>>> import numpy as np
>>> from numpy import linalg as LA
>>> np.set_printoptions(precision=2, suppress=True, linewidth=200)
>>> arr = np.loadtxt("mat.csv", delimiter=",")
>>> print(arr)
[[ 7.  0.  0.]
 [ 6.  0.  0.]
 [ 5.  0.  9.]
 [ 6.  0.  0.]
 [ 0.  1.  3.]
 [12.  0.  0.]
 [ 3.  0. 11.]
 [ 1.  0.  0.]
 [ 1.  1. 13.]
 [14.  0.  0.]
 [11.  0.  0.]
 [ 5.  0.  1.]
 [15.  0.  0.]
 [ 0.  9. 15.]
 [ 0.  9. 10.]
 [11.  0.  0.]
 [ 0.  2.  0.]
 [ 9.  0.  0.]
 [ 0.  0.  0.]
 [10.  0.  2.]
 [12.  0.  0.]]
>>> Ac = arr - arr.mean(axis=0)
>>> V = LA.svd(Ac)[2][:2]
>>> out = Ac - Ac @ V.T @ V
>>> LA.norm(out, axis=1).round(6).argmax()
np.int64(14)
>>> (Ac @ V.T).std(axis=0)
array([6.41, 3.49])
>>> print(np.round(LA.norm(out) / LA.norm(Ac), 2))
0.25
>>> left, sig, Vh = LA.svd(arr, full_matrices=False)
>>> sig
array([36.57, 27.92,  8.66])
>>> np.allclose(left * sig @ Vh, arr)
True
>>> np.round(Vh @ Vh.T, 2) + 0
array([[1., 0., 0.],
       [0., 1., 0.],
       [0., 0., 1.]])
>>> np.abs(left[:, 0]).round(6).argmax()
np.int64(12)
>>> np.abs(Vh[0])
array([0.98, 0.04, 0.2 ])
>>> (sig > 1e-8).sum()
np.int64(3)
>>> np.round(left.T @ left, 2) + 0
array([[1., 0., 0.],
       [0., 1., 0.],
       [0., 0., 1.]])
>>> print(np.round(left.T @ arr @ Vh.T, 2) + 0)
[[36.57  0.    0.  ]
 [ 0.   27.92  0.  ]
 [ 0.    0.    8.66]]
>>> np.cumsum(sig ** 2) / np.sum(sig ** 2)
array([0.61, 0.97, 1.  ])
>>> m1 = np.load("case18.npy")
>>> m1
array([[2, 0, 0, 0],
       [0, 2, 1, 2]])
>>> left, sig, Vh = LA.svd(m1, full_matrices=False)
>>> np.abs(left[:, 0]).round(6).argmax()
np.int64(1)
>>> sig / sig[0]
array([1.  , 0.67])
>>> round(np.sqrt((sig ** 2).sum()), 2), np.round(LA.norm(m1), 2)
(np.float64(3.61), np.float64(3.61))
>>> print(left.T @ left)
[[1. 0.]
 [0. 1.]]
>>> print((sig > 1e-8).sum())
2
>>> np.allclose(left * sig @ Vh, m1)
True
>>> Vh @ Vh.T
array([[1., 0.],
       [0., 1.]])
>>> out = m1 / LA.norm(m1, axis=1, keepdims=True)
>>> cov = out @ out.T
>>> np.degrees(np.arccos(np.clip(cov[0, 1], -1, 1)))
np.float64(90.0)
>>> cov
array([[1., 0.],
       [0., 1.]])
>>> print(cov[0])
[1. 0.]
>>> J = np.load("block15.npy")
>>> J
array([[ 1.69,  3.  ,  3.28],
       [-1.41,  3.  ,  1.94],
       [ 2.31,  3.  ,  2.38],
       [ 1.09,  3.  ,  1.66],
       [-1.35,  3.  ,  0.39],
       [-1.14,  3.  , -0.8 ],
       [ 1.92,  3.  ,  5.57],
       [ 1.35,  3.  ,  1.76],
       [ 0.99,  3.  ,  1.1 ],
       [ 0.98,  3.  ,  1.85],
       [-0.94,  3.  ,  0.86],
       [-0.78,  3.  ,  0.2 ],
       [-0.78,  3.  ,  0.54],
       [ 0.83,  3.  ,  5.21],
       [ 0.24,  3.  ,  0.54]])
>>> P = J @ LA.solve(J.T @ J, J.T)
>>> round(float(np.trace(P)), 2)
3.0
>>> LA.matrix_rank(np.eye(15) - P)
np.int64(12)
>>> P @ J[:, 0]
array([ 1.69, -1.41,  2.31,  1.09, -1.35, -1.14,  1.92,  1.35,  0.99,  0.98, -0.94, -0.78, -0.78,  0.83,  0.24])
>>> np.allclose(P @ P, P)
True
